% python3 -q
>>> import numpy as np
>>> from numpy import linalg as LA
>>> np.set_printoptions(precision=2, suppress=True, linewidth=120)
>>> X = np.loadtxt("m.csv", delimiter=",")
>>> X
array([[ 0.67,  0.18, -0.33, -0.28, -0.08, -0.23,  0.43, -0.08,  0.08,  0.28],
       [ 0.18,  0.9 ,  0.18,  0.15,  0.04,  0.12, -0.23,  0.04, -0.04, -0.15],
       [-0.33,  0.18,  0.67, -0.28, -0.08, -0.23,  0.43, -0.08,  0.08,  0.28],
       [-0.28,  0.15, -0.28,  0.76, -0.06, -0.19,  0.36, -0.06,  0.06,  0.24],
       [-0.08,  0.04, -0.08, -0.06,  0.98, -0.05,  0.1 , -0.02,  0.02,  0.06],
       [-0.23,  0.12, -0.23, -0.19, -0.05,  0.84,  0.3 , -0.05,  0.05,  0.19],
       [ 0.43, -0.23,  0.43,  0.36,  0.1 ,  0.3 ,  0.44,  0.1 , -0.1 , -0.36],
       [-0.08,  0.04, -0.08, -0.06, -0.02, -0.05,  0.1 ,  0.98,  0.02,  0.06],
       [ 0.08, -0.04,  0.08,  0.06,  0.02,  0.05, -0.1 ,  0.02,  0.98, -0.06],
       [ 0.28, -0.15,  0.28,  0.24,  0.06,  0.19, -0.36,  0.06, -0.06,  0.76]])
>>> # orthonormal columns
>>> u, v = X[7], X[2]
>>> u @ v
np.float64(0.0)
>>> np.round(u @ u, 2)
np.float64(1.0)
>>> pr = (u @ v) / (u @ u) * u
>>> np.round(np.outer(u, v), 2) + 0
array([[ 0.03, -0.01, -0.05,  0.02,  0.01,  0.02, -0.03,  0.01, -0.01, -0.02],
       [-0.01,  0.01,  0.03, -0.01,  0.  , -0.01,  0.02,  0.  ,  0.  ,  0.01],
       [ 0.03, -0.01, -0.05,  0.02,  0.01,  0.02, -0.03,  0.01, -0.01, -0.02],
       [ 0.02, -0.01, -0.04,  0.02,  0.  ,  0.01, -0.03,  0.  ,  0.  , -0.02],
       [ 0.01,  0.  , -0.01,  0.  ,  0.  ,  0.  , -0.01,  0.  ,  0.  ,  0.  ],
       [ 0.02, -0.01, -0.04,  0.01,  0.  ,  0.01, -0.02,  0.  ,  0.  , -0.01],
       [-0.03,  0.02,  0.07, -0.03, -0.01, -0.02,  0.04, -0.01,  0.01,  0.03],
       [-0.32,  0.17,  0.66, -0.27, -0.07, -0.22,  0.42, -0.07,  0.07,  0.27],
       [-0.01,  0.  ,  0.01,  0.  ,  0.  ,  0.  ,  0.01,  0.  ,  0.  ,  0.  ],
       [-0.02,  0.01,  0.04, -0.02,  0.  , -0.01,  0.03,  0.  ,  0.  ,  0.02]])
>>> pr
array([-0.,  0., -0., -0., -0., -0.,  0.,  0.,  0.,  0.])
>>> X[7] @ X[1]
np.float64(0.0)
>>> LA.norm(X, axis=0)
array([1., 1., 1., 1., 1., 1., 1., 1., 1., 1.])
>>> round(float(LA.norm(X) ** 2 / LA.norm(X, 2) ** 2), 2)
10.0
>>> round(float(LA.norm(X[7], 1)), 2), round(float(LA.norm(X[7], np.inf)), 2)
(1.49, 0.98)
>>> np.round(LA.norm(X, 2), 2)
np.float64(1.0)
>>> np.round(LA.matrix_power(X, 2), 2) + 0
array([[1., 0., 0., 0., 0., 0., 0., 0., 0., 0.],
       [0., 1., 0., 0., 0., 0., 0., 0., 0., 0.],
       [0., 0., 1., 0., 0., 0., 0., 0., 0., 0.],
       [0., 0., 0., 1., 0., 0., 0., 0., 0., 0.],
       [0., 0., 0., 0., 1., 0., 0., 0., 0., 0.],
       [0., 0., 0., 0., 0., 1., 0., 0., 0., 0.],
       [0., 0., 0., 0., 0., 0., 1., 0., 0., 0.],
       [0., 0., 0., 0., 0., 0., 0., 1., 0., 0.],
       [0., 0., 0., 0., 0., 0., 0., 0., 1., 0.],
       [0., 0., 0., 0., 0., 0., 0., 0., 0., 1.]])
>>> (X + X.T) / 2
array([[ 0.67,  0.18, -0.33, -0.28, -0.08, -0.23,  0.43, -0.08,  0.08,  0.28],
       [ 0.18,  0.9 ,  0.18,  0.15,  0.04,  0.12, -0.23,  0.04, -0.04, -0.15],
       [-0.33,  0.18,  0.67, -0.28, -0.08, -0.23,  0.43, -0.08,  0.08,  0.28],
       [-0.28,  0.15, -0.28,  0.76, -0.06, -0.19,  0.36, -0.06,  0.06,  0.24],
       [-0.08,  0.04, -0.08, -0.06,  0.98, -0.05,  0.1 , -0.02,  0.02,  0.06],
       [-0.23,  0.12, -0.23, -0.19, -0.05,  0.84,  0.3 , -0.05,  0.05,  0.19],
       [ 0.43, -0.23,  0.43,  0.36,  0.1 ,  0.3 ,  0.44,  0.1 , -0.1 , -0.36],
       [-0.08,  0.04, -0.08, -0.06, -0.02, -0.05,  0.1 ,  0.98,  0.02,  0.06],
       [ 0.08, -0.04,  0.08,  0.06,  0.02,  0.05, -0.1 ,  0.02,  0.98, -0.06],
       [ 0.28, -0.15,  0.28,  0.24,  0.06,  0.19, -0.36,  0.06, -0.06,  0.76]])
>>> round(float(LA.det(X)), 2)
-1.0
>>> assert X == X.T
Traceback (most recent call last):
  File "<python-input-20>", line 1, in <module>
    assert X == X.T
           ^^^^^^^^
ValueError: The truth value of an array with more than one element is ambiguous. Use a.any() or a.all()
>>> np.allclose(X, X.T)
True
>>> np.allclose(X @ X.T, X.T @ X)
True
>>> data = np.array([[69, 41, -64, 71, -37, -28, 3],
...     [41, 129, -98, 93, 9, 34, 11],
...     [-64, -98, 109, -97, 39, 33, -34],
...     [71, 93, -97, 98, -26, -9, 11],
...     [-37, 9, 39, -26, 62, 83, -37],
...     [-28, 34, 33, -9, 83, 121, -58],
...     [3, 11, -34, 11, -37, -58, 45]])
>>> rng = np.random.default_rng(526)
>>> M2 = data + rng.integers(-2, 3, (7, 3)) @ rng.integers(-2, 3, (3, 7))
>>> M2
array([[  65,   44,  -64,   69,  -37,  -28,    1],
       [  35,  131, -102,   89,   13,   30,    3],
       [ -55, -106,  107,  -93,   41,   31,  -32],
       [  65,   97,  -99,   94,  -27,  -10,    9],
       [ -36,    5,   29,  -30,   60,   77,  -35],
       [ -29,   35,   31,  -11,   79,  121,  -54],
       [   9,    6,  -36,   13,  -38,  -59,   49]])
>>> np.abs(M2 - data).sum(axis=1)
array([11, 32, 29, 20, 29, 14, 21])
>>> LA.cond(data) > 100
np.True_
>>> [round(float(x), 2) for x in LA.svd(data, compute_uv=False)[:3]]
[359.58, 218.11, 55.31]
>>> U, sig, Vh = LA.svd(data)
>>> sig.round(2) + 0
array([359.58, 218.11,  55.31,   0.  ,   0.  ,   0.  ,   0.  ])
>>> M2 = U[:, :3] @ np.diag(sig[:3]) @ Vh[:3]
>>> round(float(LA.norm(data - M2) / LA.norm(data)), 2)
0.0
>>> round(LA.norm(data - M2, 2), 2), np.round(sig[3], 2)
(np.float64(0.0), np.float64(0.0))
>>> LA.matrix_rank(M2)
np.int64(3)
>>> M2 = data / np.sqrt((data ** 2).mean(axis=1, keepdims=True))
>>> LA.matrix_rank(data - data.mean(axis=1, keepdims=True))
np.int64(3)
>>> M2[3]
array([ 1.03,  1.34, -1.4 ,  1.41, -0.38, -0.13,  0.16])
>>> LA.norm(M2, axis=1)
array([2.65, 2.65, 2.65, 2.65, 2.65, 2.65, 2.65])
>>> J = np.array([[0, 0, 0, 0, 0, 0],
...     [0, 0, 0, 0, 0, 0],
...     [0, 0, 0, 1, 0, 1],
...     [0, 0, 1, 0, 1, 1],
...     [0, 0, 0, 1, 0, 1],
...     [0, 0, 1, 1, 1, 0]])
>>> cov = J.T @ J
>>> LA.matrix_rank(cov)
np.int64(3)
>>> (J @ J.T).shape
(6, 6)
>>> cov
array([[0, 0, 0, 0, 0, 0],
       [0, 0, 0, 0, 0, 0],
       [0, 0, 2, 1, 2, 1],
       [0, 0, 1, 3, 1, 2],
       [0, 0, 2, 1, 2, 1],
       [0, 0, 1, 2, 1, 3]])
>>> np.diag(cov)
array([0, 0, 2, 3, 2, 3])
>>> U, sig, Vh = LA.svd(cov)
>>> np.argmax(sig[:-1] / (sig[1:] + 1e-6)) + 1
np.int64(3)
>>> M2 = U[:, :3] @ np.diag(sig[:3]) @ Vh[:3]
>>> LA.matrix_rank(cov, rtol=0.05)
np.int64(3)
>>> LA.matrix_rank(M2)
np.int64(3)
>>> np.round(np.abs(cov - M2).max(), 2)
np.float64(0.0)
>>> M2
array([[0., 0., 0., 0., 0., 0.],
       [0., 0., 0., 0., 0., 0.],
       [0., 0., 2., 1., 2., 1.],
       [0., 0., 1., 3., 1., 2.],
       [0., 0., 2., 1., 2., 1.],
       [0., 0., 1., 2., 1., 3.]])
>>> np.round(LA.norm(M2, 2) / LA.norm(M2), 2)
np.float64(0.93)
>>> LA.matrix_rank(M2, rtol=0.1)
np.int64(3)
>>> np.argsort(-LA.norm(M2, axis=0).round(6), kind="stable")[:3]
array([3, 5, 2])
>>> M = np.load("layer14.npy")
>>> M
array([[ 2, -1, -1, -1, -2,  0,  0],
       [ 0,  0,  0,  0,  0,  0,  0],
       [-3,  1,  0,  2,  4,  0, -4],
       [-1,  0, -1,  1,  2, -2, -2],
       [ 3,  2, -1,  3,  1,  2, -1],
       [ 0,  0,  0,  0,  0,  0,  0],
       [ 3,  2, -2,  1, -1,  0,  0],
       [ 0,  2, -1,  3,  2, -4, -3],
       [ 0,  0,  0,  0,  0,  0,  0],
       [ 0,  0,  1,  1,  0, -1,  0],
       [ 0,  0,  0,  0,  0,  0,  0],
       [ 3,  1, -1,  1, -2, -2, -1],
       [ 0, -1,  1,  1,  1,  1, -2],
       [ 0,  3, -2,  3,  3,  0, -4],
       [-1,  0, -1,  1,  2, -2, -2],
       [-1, -1, -1,  0,  1, -3, -3],
       [ 0, -1,  1,  0, -1, -2, -1],
       [ 0,  0,  0,  0,  0,  0,  0],
       [ 0, -1,  0, -1, -1, -1, -1],
       [-1,  3,  2,  5,  4,  2, -4],
       [-1,  3,  2,  4,  2, -1, -3],
       [ 0,  0,  1,  2,  2,  2, -1],
       [ 3,  1, -2,  0, -2, -1, -1],
       [-2,  1,  1,  1,  2,  2, -2],
       [-2,  0,  2,  2,  3,  3, -4],
       [ 2,  1, -1,  4,  2, -2, -4],
       [-3,  1,  0,  2,  4,  0, -4],
       [-1,  0, -1,  1,  2, -2, -2],
       [ 0,  2, -1,  3,  2, -4, -3],
       [ 0,  1,  0,  1,  1,  3, -1],
       [ 0,  0,  0,  0,  0,  0,  0],
       [ 0,  0, -1, -1,  0,  3, -2],
       [ 0,  0,  0,  0,  0,  0,  0],
       [ 0,  0,  1,  1,  0, -1,  0],
       [-2,  0,  1,  0,  1,  1, -3],
       [ 0,  0,  0,  0,  0,  0,  0],
       [ 0,  0,  1,  1,  0, -1,  0],
       [-2,  1,  2,  2,  2,  1, -2],
       [ 1,  2,  0,  2,  0, -2, -1],
       [ 0,  0,  0,  1,  2,  5, -3],
       [-2,  1,  1,  1,  2,  2, -2]])
>>> U, sig, Vh = LA.svd(M)
>>> sig
array([21.15, 13.31,  9.9 ,  6.8 ,  4.9 ,  3.46,  0.33])
>>> np.argmax(sig[:-1] / (sig[1:] + 1e-6)) + 1
np.int64(6)
>>> M2 = U[:, :6] @ np.diag(sig[:6]) @ Vh[:6]
>>> round(float(np.abs(M - M2).max()), 2)
0.09
>>> np.round(LA.norm(M - M2, 2), 2), round(float(sig[6]), 2)
(np.float64(0.33), 0.33)
>>> hat = M @ LA.solve(M.T @ M, M.T)
>>> np.round(LA.eigvalsh(hat), 2) + 0
array([0., 0., 0., 0., 0., 0., 0., 0., 0., 0., 0., 0., 0., 0., 0., 0., 0., 0., 0., 0., 0., 0., 0., 0., 0., 0., 0., 0.,
       0., 0., 0., 0., 0., 0., 1., 1., 1., 1., 1., 1., 1.])
>>> np.allclose(hat @ hat, hat)
True
>>> np.round(hat @ M[:, 5], 2) + 0
array([ 0.,  0.,  0., -2.,  2.,  0.,  0., -4.,  0., -1.,  0., -2.,  1.,  0., -2., -3., -2.,  0., -1.,  2., -1.,  2.,
       -1.,  2.,  3., -2.,  0., -2., -4.,  3.,  0.,  3.,  0., -1.,  1.,  0., -1.,  1., -2.,  5.,  2.])
>>> x0 = np.array([3, 1, 2, -1, 3, 0, 0])
>>> y = M @ x0
>>> np.round(LA.lstsq(M, y)[0], 2) + 0
array([ 3.,  1.,  2., -1.,  3.,  0.,  0.])
>>> y
array([-2,  0,  2,  0,  9,  0,  3,  3,  0,  1,  0,  1,  3,  5,  0, -3, -2,  0, -3, 11,  6,  6,  0,  2,  5,  7,  2,  0,
        3,  3,  0, -1,  0,  1, -1,  0,  1,  3,  3,  5,  2])
>>> y = y + 0.02 * rng.normal(size=41)
>>> y.round(2) + 0
array([-2.04, -0.02,  1.98, -0.01,  9.01,  0.01,  3.02,  3.  ,  0.  ,  0.98, -0.02,  0.97,  2.99,  4.99,  0.01, -2.99,
       -2.03, -0.01, -3.  , 11.  ,  6.  ,  6.  , -0.01,  2.01,  5.02,  7.02,  2.01,  0.03,  2.99,  3.01,  0.01, -0.97,
        0.02,  0.97, -0.98,  0.01,  0.98,  3.02,  3.01,  4.96,  1.99])
>>> beta, *_ = LA.lstsq(M, y)
>>> beta.round(2) + 0
array([ 3.03,  1.02,  2.02, -1.04,  3.04, -0.01,  0.  ])
>>> np.round(M.T @ (y - M @ beta), 2) + 0
array([0., 0., 0., 0., 0., 0., 0.])
>>> round(float(LA.norm(y - M @ beta)), 2)
0.11
>>> K = np.load("run18.npy")
>>> K
array([[1.  , 0.2 , 0.04, 0.01, 0.  ],
       [0.2 , 1.  , 0.2 , 0.04, 0.01],
       [0.04, 0.2 , 1.  , 0.2 , 0.04],
       [0.01, 0.04, 0.2 , 1.  , 0.2 ],
       [0.  , 0.01, 0.04, 0.2 , 1.  ]])
>>> # equal to its transpose
>>> np.round(LA.norm(K[4], 1), 2), round(float(LA.norm(K[4], np.inf)), 2)
(np.float64(1.25), 1.0)
>>> evals, V = LA.eigh(K)
>>> x0 = np.array([-1, 1, 2, -1, 2])
>>> np.abs(K).sum(axis=1).max(), np.round(np.abs(evals).max(), 2)
(np.float64(1.48), np.float64(1.4))
>>> np.round(V * np.maximum(evals, 0) @ V.T, 2) + 0
array([[1.  , 0.2 , 0.04, 0.01, 0.  ],
       [0.2 , 1.  , 0.2 , 0.04, 0.01],
       [0.04, 0.2 , 1.  , 0.2 , 0.04],
       [0.01, 0.04, 0.2 , 1.  , 0.2 ],
       [0.  , 0.01, 0.04, 0.2 , 1.  ]])
>>> LA.eigvalsh(K[1:, 1:])
array([0.71, 0.85, 1.08, 1.36])
>>> np.round(V * np.sqrt(evals) @ V.T, 2) + 0
array([[0.99, 0.1 , 0.01, 0.  , 0.  ],
       [0.1 , 0.99, 0.1 , 0.01, 0.  ],
       [0.01, 0.1 , 0.99, 0.1 , 0.01],
       [0.  , 0.01, 0.1 , 0.99, 0.1 ],
       [0.  , 0.  , 0.01, 0.1 , 0.99]])
>>> evals, V = LA.eigvalsh(data)
Traceback (most recent call last):
  File "<python-input-88>", line 1, in <module>
    evals, V = LA.eigvalsh(data)
    ^^^^^^^^
ValueError: too many values to unpack (expected 2)
>>> evals, V = LA.eigh(data)
>>> evals.round(2) + 0
array([  0.  ,   0.  ,   0.  ,   0.  ,  55.31, 218.11, 359.58])
>>> np.round(V.T @ data @ V, 2) + 0
array([[  0.  ,   0.  ,   0.  ,   0.  ,   0.  ,   0.  ,   0.  ],
       [  0.  ,   0.  ,   0.  ,   0.  ,   0.  ,   0.  ,   0.  ],
       [  0.  ,   0.  ,   0.  ,   0.  ,   0.  ,   0.  ,   0.  ],
       [  0.  ,   0.  ,   0.  ,   0.  ,   0.  ,   0.  ,   0.  ],
       [  0.  ,   0.  ,   0.  ,   0.  ,  55.31,   0.  ,   0.  ],
       [  0.  ,   0.  ,   0.  ,   0.  ,   0.  , 218.11,   0.  ],
       [  0.  ,   0.  ,   0.  ,   0.  ,   0.  ,   0.  , 359.58]])
>>> round(float(evals.sum()), 2), np.trace(data)
(633.0, np.int64(633))
>>> np.round(V.T @ V, 2) + 0
array([[1., 0., 0., 0., 0., 0., 0.],
       [0., 1., 0., 0., 0., 0., 0.],
       [0., 0., 1., 0., 0., 0., 0.],
       [0., 0., 0., 1., 0., 0., 0.],
       [0., 0., 0., 0., 1., 0., 0.],
       [0., 0., 0., 0., 0., 1., 0.],
       [0., 0., 0., 0., 0., 0., 1.]])
>>> A = np.load("a.npy")
>>> A
array([[  0,   0,   0,   0,   0,   0,  40,   0,   0],
       [107, 106,  40,  70,  57,  80,  62,  84,  74],
       [  0,   0,   0,   0,   0,   0,  31,   0,   0],
       [  0,   0,   0,   0,   0,   0,   0,   0,   0],
       [106, 140,  36, 101,  58,  88,  61,  89, 121],
       [ 51,  94,  16,  70,  33,  48,  22,  52, 102],
       [ 13,   0,   0,   0,   0,   2,  59,   0,   0],
       [  0,   0,   0,   0,   0,   0,   0,   0,   0],
       [  0,   0,   0,   0,   0,   0,  15,   0,   0],
       [  0,   0,   0,   0,   0,   0,   0,   0,  39],
       [  0,   0,   0,   0,   0,   0,   5,   0,   0],
       [  0,   0,   0,   0,   0,   0,  12,   0,   0],
       [ 20,  34,  16,  11,  32,  16,   0,  47,  73],
       [ 23,   8,  12,   0,  17,  12,   4,  22,   6],
       [  0,   0,   0,   0,   0,   0,  16,   0,   0],
       [ 74,  65,  18,  55,  20,  54,  82,  28,   3],
       [113,  59,  42,  34,  47,  72,  88,  64,   0],
       [  0,   0,   0,   0,   0,   0,   0,   0,   0],
       [  0,  22,   4,   6,  19,   0,   0,  29,  79],
       [  0,   0,   0,   0,   0,   0,   0,   0,   0],
       [  0,   5,   0,   0,   6,   0,   0,  10,  69],
       [  0,   0,   0,   0,   0,   0,   0,   0,  59],
       [ 88,  73,  34,  45,  46,  62,  52,  66,  41],
       [  0,   0,   0,   0,   0,   0,   0,   0,   0],
       [  0,   0,   0,   0,   0,   0,   0,   0,   0],
       [  0,   0,   0,   0,   0,   0,   0,   0,   0],
       [ 11,  15,   2,  12,   5,   8,  10,   6,  11],
       [  0,   0,   0,   0,   0,   0,  17,   0,   0],
       [  0,   0,   0,   0,   0,   0,   0,   0,   0],
       [ 52,  23,  30,   0,  42,  30,   0,  58,  27],
       [ 10,  52,   4,  37,  18,  16,   0,  29,  85],
       [  0,   0,   0,   0,   0,   0,   0,   0,   0],
       [  0,   0,   0,   0,   0,   0,   0,   0,   0],
       [ 11,   0,  10,   0,  11,   0,   0,  11,   0],
       [  0,   0,   0,   0,   0,   0,   0,   0,   0]])
>>> # rows 3 and 7 are equal
>>> r = LA.matrix_rank(data)
>>> r
np.int64(3)
>>> N = LA.svd(data)[2][r:].T
>>> [int(LA.matrix_rank(np.delete(data, i, axis=0))) for i in range(7)]
[3, 3, 3, 3, 3, 3, 3]
>>> np.allclose(data @ N, 0)
True
>>> [int(LA.matrix_rank(data[:i])) for i in range(1, len(data) + 1)]
[1, 2, 3, 3, 3, 3, 3]
>>> [int(LA.matrix_rank(data[:, :j + 1])) for j in range(7)]
[1, 2, 3, 3, 3, 3, 3]
